In [1]: import numpy as np

In [2]: np.set_printoptions(suppress=True, linewidth=140)

In [3]: def tidy(a):
   ...:     return np.round(a, 2) + 0
   ...: 

In [4]: r0 = np.array([3, 1, 1, 0])

In [5]: W0 = np.array([np.roll(r0, i) for i in range(4)])

In [6]: print(W0)
[[3 1 1 0]
 [0 3 1 1]
 [1 0 3 1]
 [1 1 0 3]]

In [7]: print(W0.reshape(2, -1))
[[3 1 1 0 0 3 1 1]
 [1 0 3 1 1 1 0 3]]

In [8]: t3 = W0.reshape(4, 2, -1)

In [9]: print(t3.shape)
(4, 2, 2)

In [10]: print(t3.transpose(1, 0, 2))
[[[3 1]
  [0 3]
  [1 0]
  [1 1]]

 [[1 0]
  [1 1]
  [3 1]
  [0 3]]]

In [11]: print(np.einsum("ihd,ihd->ih", t3, t3))
[[10  1]
 [ 9  2]
 [ 1 10]
 [ 2  9]]

In [12]: Y = np.array([[-1, -2], [3, 3], [-1, -1], [3, 2]])

In [13]: print(np.einsum("ik,kj->ji", W0, Y))
[[-1 11 -1 11]
 [-4 10 -3  7]]

In [14]: Y @ W0
---------------------------------------------------------------------------
ValueError                                Traceback (most recent call last)
Cell In[14], line 1
----> 1 Y @ W0

ValueError: matmul: Input operand 1 has a mismatch in its core dimension 0, with gufunc signature (n?,k),(k,m?)->(n?,m?) (size 4 is different from 2)

In [15]: print(np.vstack([W0, Y.T]).shape)
(6, 4)

In [16]: print(np.linalg.matrix_rank(np.vstack([W0, Y.T])))
4

In [17]: print(np.einsum("ij,ij->i", W0, W0))
[11 11 11 11]

In [18]: print(np.einsum("ij->j", W0))
[5 5 5 5]

In [19]: rng = np.random.default_rng(77938)

In [20]: lab = rng.permutation(4)

In [21]: print(lab)
[1 3 0 2]

In [22]: Y = W0[lab][:, lab]

In [23]: print(tidy(np.linalg.det(Y)), tidy(np.linalg.det(W0[lab])))
75.0 -75.0

In [24]: print(np.trace(Y))
12

In [25]: print(np.allclose(Y, W0))
False

In [26]: print(W0 @ (-1.0) ** np.arange(4))
[ 3. -3.  3. -3.]

In [27]: print(np.allclose(W0 @ W0.T, W0.T @ W0))
True

In [28]: print(np.fft.fft(W0[0]))
[5.+0.j 2.-1.j 3.+0.j 2.+1.j]

In [29]: print((W0 @ W0)[0])
[10  6  7  2]

In [30]: x = np.array([0, 5, 7, 9])

In [31]: y = W0 @ x

In [32]: b, lr = np.zeros(4), 1 / np.linalg.norm(W0, 2) ** 2

In [33]: for i in range(150):
    ...:     b -= lr * W0.T @ (W0 @ b - y)
    ...:     if i % 50 == 0: print(i, round(np.linalg.norm(W0 @ b - y), 2))
    ...: 
0 12.21
50 0.0
100 0.0

In [34]: print(tidy(b))
[0. 5. 7. 9.]

In [35]: K = np.load("block0.npy")

In [36]: print(K)
[[1.   0.9  0.81 0.73 0.66]
 [0.9  1.   0.9  0.81 0.73]
 [0.81 0.9  1.   0.9  0.81]
 [0.73 0.81 0.9  1.   0.9 ]
 [0.66 0.73 0.81 0.9  1.  ]]

In [37]: # equal to its transpose

In [38]: W = np.array([[-5, 2, 5, -2],
    ...:     [-1, 4, 3, -5],
    ...:     [0, 5, -2, 0],
    ...:     [5, -5, -4, 1],
    ...:     [4, -1, 1, 3]])

In [39]: b = np.array([-1, 5, 4, -3])

In [40]: act = np.maximum(K @ W + b, 0)

In [41]: print(np.linalg.matrix_rank(act))
3

In [42]: print((act > 0).mean(axis=0))
[0.8 1.  1.  0. ]

In [43]: print((act > 0).astype(int))
[[0 1 1 0]
 [1 1 1 0]
 [1 1 1 0]
 [1 1 1 0]
 [1 1 1 0]]

In [44]: cent = np.array([[5, 2], [8, 4], [1, 2], [2, 3]])

In [45]: print(W @ cent)
[[ -8   2]
 [ 20   5]
 [ 38  16]
 [-17 -15]
 [ 19  15]]

In [46]: print((act @ cent).round(6).argmax(axis=1))
[0 0 0 0 0]

In [47]: print(tidy(act @ cent))
[[90.54 57.  ]
 [93.7  57.4 ]
 [94.19 55.14]
 [87.28 49.84]
 [84.94 48.64]]

In [48]: r0 = np.array([2, 1, -1, -1, 2])

In [49]: Y = K + np.outer(r0, np.eye(5)[1])

In [50]: print(np.linalg.matrix_rank(np.linalg.inv(Y) - np.linalg.inv(K), tol=1e-8))
1

In [51]: print(tidy(np.linalg.det(Y) / np.linalg.det(K)), tidy(1 + np.linalg.solve(K, r0)[1]))
5.86 5.86

In [52]: print(tidy(Y))
[[ 1.    2.9   0.81  0.73  0.66]
 [ 0.9   2.    0.9   0.81  0.73]
 [ 0.81 -0.1   1.    0.9   0.81]
 [ 0.73 -0.19  0.9   1.    0.9 ]
 [ 0.66  2.73  0.81  0.9   1.  ]]

In [53]: J = np.array([[-0.2, -0.6, 0.37],
    ...:     [-3.15, -0.87, -1.09],
    ...:     [2.94, 1.26, 1.45],
    ...:     [-2.77, -0.68, -1.12],
    ...:     [2.96, 1.26, 1.23],
    ...:     [2.98, 1.31, 0.92],
    ...:     [3.21, 0.9, 1.46],
    ...:     [-0.01, -0.16, 0.21],
    ...:     [-0.9, -0.15, -0.38],
    ...:     [-0.55, -0.11, 0.34],
    ...:     [-2.67, -1.25, -1.18],
    ...:     [1.43, 0.2, 0.9],
    ...:     [-2.65, -0.57, -0.91],
    ...:     [-1.51, -0.52, -0.36],
    ...:     [-0.19, 0.25, -0.17],
    ...:     [-2.97, -1.07, -1.49],
    ...:     [1.42, 0.63, 0.51],
    ...:     [-1.13, -0.19, -0.53],
    ...:     [-0.86, -0.31, -0.83],
    ...:     [0.02, -0.15, 0.4],
    ...:     [-1.02, -0.78, -0.39]])

In [54]: lab = J[:, 1] > np.median(J[:, 1])

In [55]: r0 = J[lab].mean(axis=0) - J[~lab].mean(axis=0)

In [56]: print(tidy((((J - J.mean(axis=0)) @ r0 > 0) == lab).mean()))
0.81

In [57]: print(((J - J.mean(axis=0)) @ r0 > 0).astype(int))
[1 0 1 0 1 1 1 1 0 0 0 1 0 0 1 0 1 0 0 1 0]

In [58]: print(lab.astype(int))
[0 0 1 0 1 1 1 0 1 1 0 1 0 0 1 0 1 0 0 1 0]

In [59]: print(np.argsort(-np.abs(r0).round(6), kind="stable"))
[0 2 1]

In [60]: m1 = np.array([[3.0, 1.0, -1.0, -3.0, -1.0, 3.0, -3.0, 2.0],
    ...:     [-1.0, -1.0, 2.0, 1.0, -3.0, 0.0, -3.0, -1.0],
    ...:     [3.0, 0.0, 2.0, -2.0, 0.0, -3.0, -1.0, -2.0],
    ...:     [1.0, 1.0, 0.0, -2.0, 1.0, 2.0, 0.0, -2.0],
    ...:     [-3.0, -1.0, 1.0, -1.0, 0.0, -3.0, -3.0, 2.0],
    ...:     [0.0, 2.0, 1.0, -3.0, 1.0, 2.0, -2.0, 2.0],
    ...:     [2.0, -1.0, -3.0, 1.0, 1.0, -3.0, 1.0, -2.0],
    ...:     [0.0, 0.0, 0.0, 0.0, 0.0, 0.0, 0.0, 0.0]])

In [61]: U, s, Vh = np.linalg.svd(m1)

In [62]: print(tidy(s))
[8.68 7.25 6.15 4.57 3.82 2.13 0.65 0.  ]

In [63]: Y = U[:, :7] @ np.diag(s[:7]) @ Vh[:7]

In [64]: print(tidy(np.abs(m1 - Y).max()))
0.0

In [65]: print(np.linalg.matrix_rank(Y))
7

In [66]: print(tidy(Y))
[[ 3.  1. -1. -3. -1.  3. -3.  2.]
 [-1. -1.  2.  1. -3.  0. -3. -1.]
 [ 3.  0.  2. -2.  0. -3. -1. -2.]
 [ 1.  1.  0. -2.  1.  2.  0. -2.]
 [-3. -1.  1. -1.  0. -3. -3.  2.]
 [ 0.  2.  1. -3.  1.  2. -2.  2.]
 [ 2. -1. -3.  1.  1. -3.  1. -2.]
 [ 0.  0.  0.  0.  0.  0.  0.  0.]]

In [67]: print(tidy(np.linalg.norm(m1 - Y) / np.linalg.norm(m1)))
0.0

In [68]: print(np.linalg.matrix_rank(m1, rtol=0.05))
7

In [69]: print(tidy(np.linalg.svd(m1, compute_uv=False)))
[8.68 7.25 6.15 4.57 3.82 2.13 0.65 0.  ]

In [70]: np.linalg.rank(m1)
---------------------------------------------------------------------------
AttributeError                            Traceback (most recent call last)
Cell In[70], line 1
----> 1 np.linalg.rank(m1)

AttributeError: module 'numpy.linalg' has no attribute 'rank'

In [71]: print(np.abs(m1).max())
3.0

In [72]: print(m1 - m1[0])
[[ 0.  0.  0.  0.  0.  0.  0.  0.]
 [-4. -2.  3.  4. -2. -3.  0. -3.]
 [ 0. -1.  3.  1.  1. -6.  2. -4.]
 [-2.  0.  1.  1.  2. -1.  3. -4.]
 [-6. -2.  2.  2.  1. -6.  0.  0.]
 [-3.  1.  2.  0.  2. -1.  1.  0.]
 [-1. -2. -2.  4.  2. -6.  4. -4.]
 [-3. -1.  1.  3.  1. -3.  3. -2.]]

In [73]: print(tidy(np.linalg.norm(m1)))
14.35

In [74]: print(np.diff(m1, axis=0))
[[-4. -2.  3.  4. -2. -3.  0. -3.]
 [ 4.  1.  0. -3.  3. -3.  2. -1.]
 [-2.  1. -2.  0.  1.  5.  1.  0.]
 [-4. -2.  1.  1. -1. -5. -3.  4.]
 [ 3.  3.  0. -2.  1.  5.  1.  0.]
 [ 2. -3. -4.  4.  0. -5.  3. -4.]
 [-2.  1.  3. -1. -1.  3. -1.  2.]]

In [75]: print(m1.sum(axis=0))
[  5.   1.   2.  -9.  -1.  -2. -11.  -1.]

In [76]: print(m1.sum(axis=1))
[ 1. -6. -3.  1. -8.  3. -4.  0.]

In [77]: print(tidy(np.linalg.norm(m1, 2) / np.linalg.norm(m1)))
0.6

In [78]: mat = np.loadtxt("out17.csv", delimiter=",")

In [79]: print(mat)
[[ 0.3 -0.9 -0.2]
 [-0.5  1.1 -0.5]
 [ 1.5 -1.1 -2. ]
 [ 1.   3.   3. ]
 [-1.5 -0.2 -2.2]
 [ 2.6 -0.5  0.2]
 [ 1.6  0.2  0.7]
 [ 0.6 -1.9  0.1]
 [-1.2 -0.5  0. ]
 [ 0.3 -0.3 -0.3]
 [-1.1  0.3  0.2]
 [-0.6  1.1  0.8]
 [ 1.6 -0.6 -0.1]
 [-0.5 -0.4  0.9]
 [-0.6 -0.7  0.4]
 [ 0.7 -0.5  0.6]
 [ 0.7 -0.9 -0.4]
 [ 0.2  2.1  0.5]]

In [80]: x = np.array([3, 2, -2])

In [81]: y = mat @ x

In [82]: print(tidy(np.linalg.solve(mat.T @ mat, mat.T @ y)))
[ 3.  2. -2.]

In [83]: print(tidy(np.linalg.lstsq(mat, y)[0]))
[ 3.  2. -2.]

In [84]: try:
    ...:     np.linalg.solve(mat, y)
    ...: except np.linalg.LinAlgError as e:
    ...:     print("failed:", e)
    ...: 
failed: Last 2 dimensions of the array must be square

In [85]: y = y + 0.1 * rng.normal(size=18)

In [86]: print(tidy(y))
[-0.54  1.66  6.2   2.85 -0.5   6.42  3.82 -2.22 -4.61  0.85 -3.06 -1.05  3.92 -4.1  -4.16 -0.06  1.27  3.91]

In [87]: b, *_ = np.linalg.lstsq(mat, y)

In [88]: print(tidy(np.linalg.norm(y - mat @ b)))
0.39

In [89]: print(b.round())
[ 3.  2. -2.]

In [90]: print(tidy(b))
[ 3.01  2.01 -2.01]

In [91]: print(tidy(np.linalg.norm(mat, 1)), tidy(np.linalg.norm(mat, np.inf)))
17.1 7.0

In [92]: print(tidy(np.linalg.norm(mat, axis=1)))
[0.97 1.31 2.73 4.36 2.67 2.66 1.76 1.99 1.3  0.52 1.16 1.49 1.71 1.1  1.   1.05 1.21 2.17]

In [93]: print(tidy(np.linalg.norm(mat, axis=0)))
[4.78 4.93 4.6 ]

In [94]: print(mat[15] @ mat[10])
-0.8

In [95]: q, vecs = np.linalg.qr(mat[:, :1])[0], np.linalg.qr(mat[:, 1:])[0]

In [96]: s = np.linalg.svd(q.T @ vecs, compute_uv=False)

In [97]: print((s > 0.9).sum())
0

In [98]: print(tidy(np.linalg.norm(q @ q.T - vecs @ vecs.T, 2)))
1.0

In [99]: print(tidy(s))
[0.31]

In [100]: feats = np.load("dump.npy")

In [101]: print(feats)
[[ 1.39  0.2   1.2   0.86  1.46]
 [ 1.38  0.68 -1.6  -1.7  -1.7 ]
 [ 0.94  0.27 -0.38 -0.41 -0.89]
 [-4.06 -1.02 -0.4   0.19 -0.01]]

In [102]: U, s, Vh = np.linalg.svd(feats)

In [103]: vecs = Vh[:(s > 1e-8).sum()]

In [104]: x = feats[1] + 2 * feats[0] + rng.integers(2) * np.eye(5)[2]

In [105]: print(tidy(x))
[4.16 1.08 0.8  0.02 1.22]

In [106]: print(np.linalg.matrix_rank(np.vstack([feats, x])))
3

In [107]: print([round(float(x), 2) for x in np.linalg.svd(feats, compute_uv=False)[:3]])
[4.83, 3.65, 0.44]

In [108]: print(np.argsort(-np.linalg.norm(feats, axis=0).round(6), kind="stable")[:3])
[0 4 2]

In [109]: print(np.linalg.matrix_rank(feats, rtol=0.1))
2

In [110]: print(np.linalg.cond(feats) > 100)
True

In [111]: print(tidy(np.linalg.norm(feats, 2) / np.linalg.norm(feats)))
0.8

In [112]: Y = np.array([[-1, -2], [1, 2]])

In [113]: cent = np.kron(Y, feats)

In [114]: print(np.linalg.matrix_rank(cent))
3

In [115]: print(tidy(np.linalg.norm(cent, 2)), tidy(np.linalg.norm(Y, 2) * np.linalg.norm(feats, 2)))
15.26 15.26

In [116]: X = 0.2 ** np.abs(np.subtract.outer(np.arange(5), np.arange(5)))

In [117]: print(tidy(X))
[[1.   0.2  0.04 0.01 0.  ]
 [0.2  1.   0.2  0.04 0.01]
 [0.04 0.2  1.   0.2  0.04]
 [0.01 0.04 0.2  1.   0.2 ]
 [0.   0.01 0.04 0.2  1.  ]]

In [118]: q, r_ = np.linalg.qr(X)

In [119]: print(q.shape, r_.shape)
(5, 5) (5, 5)

In [120]: print(np.allclose(r_.T @ r_, X.T @ X))
True

In [121]: print(tidy(q))
[[-0.98  0.2   0.    0.    0.  ]
 [-0.2  -0.96  0.2   0.    0.  ]
 [-0.04 -0.19 -0.96  0.2   0.  ]
 [-0.01 -0.04 -0.19 -0.96 -0.2 ]
 [ 0.   -0.01 -0.04 -0.19  0.98]]

In [122]: print(tidy(np.abs(np.diag(r_))))
[1.02 0.96 0.96 0.96 0.94]

In [123]: print(tidy(r_))
[[-1.02 -0.4  -0.12 -0.03 -0.01]
 [ 0.   -0.96 -0.38 -0.12 -0.03]
 [ 0.    0.   -0.96 -0.38 -0.11]
 [ 0.    0.    0.   -0.96 -0.38]
 [ 0.    0.    0.    0.    0.94]]

In [124]: print(tidy(abs(r_[0, 0])), tidy(np.linalg.norm(X[:, 0])))
1.02 1.02

In [125]: evals, vecs = np.linalg.eig(X)

In [126]: print(tidy(np.sort(np.linalg.eigvals(X @ X))))
[0.48 0.62 0.9  1.37 1.96]

In [127]: print(tidy(evals))
[1.4  1.17 0.95 0.7  0.79]

In [128]: x = np.array([3, 4, 4, 2, 0])

In [129]: y = X @ x

In [130]: b, lr = np.zeros(5), 1 / np.linalg.norm(X, 2) ** 2

In [131]: for i in range(15):
     ...:     b -= lr * X.T @ (X @ b - y)
     ...:     if i % 5 == 0: print(i, round(np.linalg.norm(X @ b - y), 2))
     ...: 
0 1.0
5 0.04
10 0.01

In [132]: print(tidy(np.linalg.cond(X)))
2.01

In [133]: t = np.radians(36)

In [134]: r_ = np.eye(5)

In [135]: r_[0, 0] = r_[1, 1] = np.cos(t)

In [136]: r_[0, 1], r_[1, 0] = -np.sin(t), np.sin(t)

In [137]: print(tidy(r_))
[[ 0.81 -0.59  0.    0.    0.  ]
 [ 0.59  0.81  0.    0.    0.  ]
 [ 0.    0.    1.    0.    0.  ]
 [ 0.    0.    0.    1.    0.  ]
 [ 0.    0.    0.    0.    1.  ]]

In [138]: Y = X @ r_.T

In [139]: print(np.allclose(np.linalg.norm(X, axis=1), np.linalg.norm(Y, axis=1)))
True

In [140]: print(tidy(np.linalg.svd(X, compute_uv=False)), tidy(np.linalg.svd(Y, compute_uv=False)))
[1.4  1.17 0.95 0.79 0.7 ] [1.4  1.17 0.95 0.79 0.7 ]
